$ ipython --no-banner

In [1]: import numpy as np

In [2]: import numpy.linalg as la

In [3]: np.set_printoptions(suppress=True, linewidth=200)

In [4]: W0 = np.loadtxt("x.csv", delimiter=",")

In [5]: W0
Out[5]: 
array([[ 0., -2.,  0.,  0.,  0.,  0.,  0.,  0.,  0.,  0.],
       [-5.,  0.,  0.,  0.,  0.,  0.,  0.,  0.,  0.,  0.],
       [ 0.,  0.,  0.,  0.,  0., -3.,  0.,  0.,  0.,  0.],
       [ 0.,  0.,  0.,  0.,  0.,  0.,  0., -5.,  0.,  0.],
       [ 0.,  0.,  0.,  0.,  0.,  0.,  0.,  0.,  0.,  5.],
       [ 0.,  0.,  0.,  0., -3.,  0.,  0.,  0.,  0.,  0.],
       [ 0.,  0.,  8.,  0.,  0.,  0.,  0.,  0.,  0.,  0.],
       [ 0.,  0.,  0.,  0.,  0.,  0.,  0.,  0., -8.,  0.],
       [ 0.,  0.,  0., -4.,  0.,  0.,  0.,  0.,  0.,  0.],
       [ 0.,  0.,  0.,  0.,  0.,  0., -4.,  0.,  0.,  0.]])

In [6]: # 3 blocks once reordered

In [7]: rng = np.random.default_rng(88)

In [8]: lab = rng.permutation(10)

In [9]: lab
Out[9]: array([2, 1, 7, 0, 3, 8, 6, 5, 9, 4])

In [10]: B = W0[lab][:, lab]

In [11]: np.diag(B)
Out[11]: array([0., 0., 0., 0., 0., 0., 0., 0., 0., 0.])

In [12]: np.trace(B)
Out[12]: np.float64(0.0)

In [13]: feats = np.load("mat.npy")

In [14]: feats
Out[14]: 
array([[ 5,  5,  1,  5],
       [ 5,  3,  4,  0],
       [-2,  4, -3,  0],
       [ 4, -2, -5,  0],
       [ 3, -4,  3, -5],
       [-2,  1,  3, -5],
       [-2, -5,  2, -4]])

In [15]: P = feats @ la.solve(feats.T @ feats, feats.T)

In [16]: np.round(P @ feats[:, 0], 2)
Out[16]: array([ 5.,  5., -2.,  4.,  3., -2., -2.])

In [17]: np.allclose(P @ P, P)
Out[17]: True

In [18]: q, Rm = la.qr(feats)

In [19]: np.round(q.T @ q, 2) + 0
Out[19]: 
array([[1., 0., 0., 0.],
       [0., 1., 0., 0.],
       [0., 0., 1., 0.],
       [0., 0., 0., 1.]])

In [20]: round(abs(Rm[0, 0]), 2), round(float(la.norm(feats[:, 0])), 2)
Out[20]: (np.float64(9.33), 9.33)

In [21]: np.round(q @ Rm, 2) + 0
Out[21]: 
array([[ 5.,  5.,  1.,  5.],
       [ 5.,  3.,  4.,  0.],
       [-2.,  4., -3.,  0.],
       [ 4., -2., -5.,  0.],
       [ 3., -4.,  3., -5.],
       [-2.,  1.,  3., -5.],
       [-2., -5.,  2., -4.]])
